$ python -q
>>> import numpy as np
>>> np.set_printoptions(suppress=True, linewidth=160)
>>> data = np.loadtxt("layer14.csv", delimiter=",")
>>> data
array([[-2.,  2., -2.],
       [ 1.,  0., -1.],
       [ 0.,  0., -2.],
       [ 1.,  0., -1.]])
>>> Y = np.c_[data[:, :2] @ np.array([[5, 5], [3, 3]]), np.array([4, 8, 7, -7])]
>>> Y
array([[-4., -4.,  4.],
       [ 5.,  5.,  8.],
       [ 0.,  0.,  7.],
       [ 5.,  5., -7.]])
>>> np.linalg.matrix_rank(Y)
np.int64(2)
>>> np.round(np.linalg.norm(np.linalg.qr(data)[0].T @ Y, axis=0) ** 2 / ((Y ** 2).sum(axis=0) + 1e-12), 3)
array([1.   , 1.   , 0.368])
>>> np.round(np.linalg.lstsq(data, Y[:, 0])[0], 3) + 0
array([5., 3., 0.])
>>> np.linalg.matrix_rank(np.c_[data, Y])
np.int64(4)
>>> rng = np.random.default_rng(98661)
>>> Y = data + rng.integers(-2, 3, (4, 2)) @ rng.integers(-2, 3, (2, 3))
>>> print(Y)
[[-8.  4.  0.]
 [-1. -2. -1.]
 [-6. -2. -1.]
 [ 9.  0. -3.]]
>>> np.linalg.matrix_rank(Y - data, tol=1e-8)
np.int64(2)
>>> np.round(np.linalg.svd(Y - data, compute_uv=False), 3) + 0
array([12.181,  3.552,  0.   ])
>>> x = np.array([0, 2, 2])
>>> rhs = data @ x
>>> print(np.round(np.linalg.solve(data.T @ data, data.T @ rhs), 3))
[0. 2. 2.]
>>> print(np.round(np.linalg.pinv(data) @ data, 3) + 0)
[[1. 0. 0.]
 [0. 1. 0.]
 [0. 0. 1.]]
>>> rhs = rhs + 0.3 * rng.normal(size=4)
>>> rhs.round(3)
array([-0.312, -1.762, -3.651, -2.351])
>>> beta, *_ = np.linalg.lstsq(data, rhs)
>>> beta.round()
array([-0.,  1.,  2.])
>>> print([round(float(np.linalg.norm(np.linalg.solve(data.T @ data + lam * np.eye(3), data.T @ rhs))), 2) for lam in (0, 1, 10, 100)])
[2.34, 1.59, 0.7, 0.12]
>>> U, s, vt = np.linalg.svd(data, full_matrices=False)
>>> np.round(s / s[0], 3)
array([1.  , 0.65, 0.17])
>>> print(np.round(np.abs(vt[0]), 3))
[0.444 0.489 0.751]
>>> np.round(U.T @ data @ vt.T, 3) + 0
array([[3.713, 0.   , 0.   ],
       [0.   , 2.412, 0.   ],
       [0.   , 0.   , 0.632]])
>>> F = np.loadtxt("mat.csv", delimiter=",")
>>> print(F.round(3))
[[ 0.309  0.951  0.   ]
 [-0.951  0.309  0.   ]
 [ 0.     0.     1.   ]]
>>> x = np.array([0, 5, 5])
>>> rhs = F @ x
>>> beta, lr = np.zeros(3), 1 / np.linalg.norm(F, 2) ** 2
>>> for i in range(200):
...     beta -= lr * F.T @ (F @ beta - rhs)
...     if i % 50 == 0: print(i, round(np.linalg.norm(F @ beta - rhs), 3))
... 
0 0.0
50 0.0
100 0.0
150 0.0
>>> np.round(np.linalg.cond(F), 3)
np.float64(1.0)
>>> beta.round(3) + 0
array([0., 5., 5.])
>>> idx = rng.permutation(3)
>>> idx
array([0, 2, 1])
>>> Y = F[idx][:, idx]
>>> print(round(float(np.trace(Y)), 3))
1.618
>>> np.round(np.diag(Y), 3)
array([0.309, 1.   , 0.309])
>>> W0 = np.load("w.npy")
>>> W0
array([[-6, -4, -2,  0],
       [ 3,  2,  1,  0],
       [ 3,  2,  1,  0]])
>>> np.round(W0 @ np.linalg.pinv(W0) @ W0, 3)
array([[-6., -4., -2.,  0.],
       [ 3.,  2.,  1.,  0.],
       [ 3.,  2.,  1.,  0.]])
>>> print(np.allclose(W0[:-1].T @ np.linalg.lstsq(W0[:-1].T, W0[-1])[0], W0[-1]))
True
>>> print(np.abs(np.diag(np.linalg.qr(W0)[1])) > 1e-9)
[ True False False]
>>> np.round(np.trace(np.linalg.pinv(W0) @ W0), 3)
np.float64(1.0)
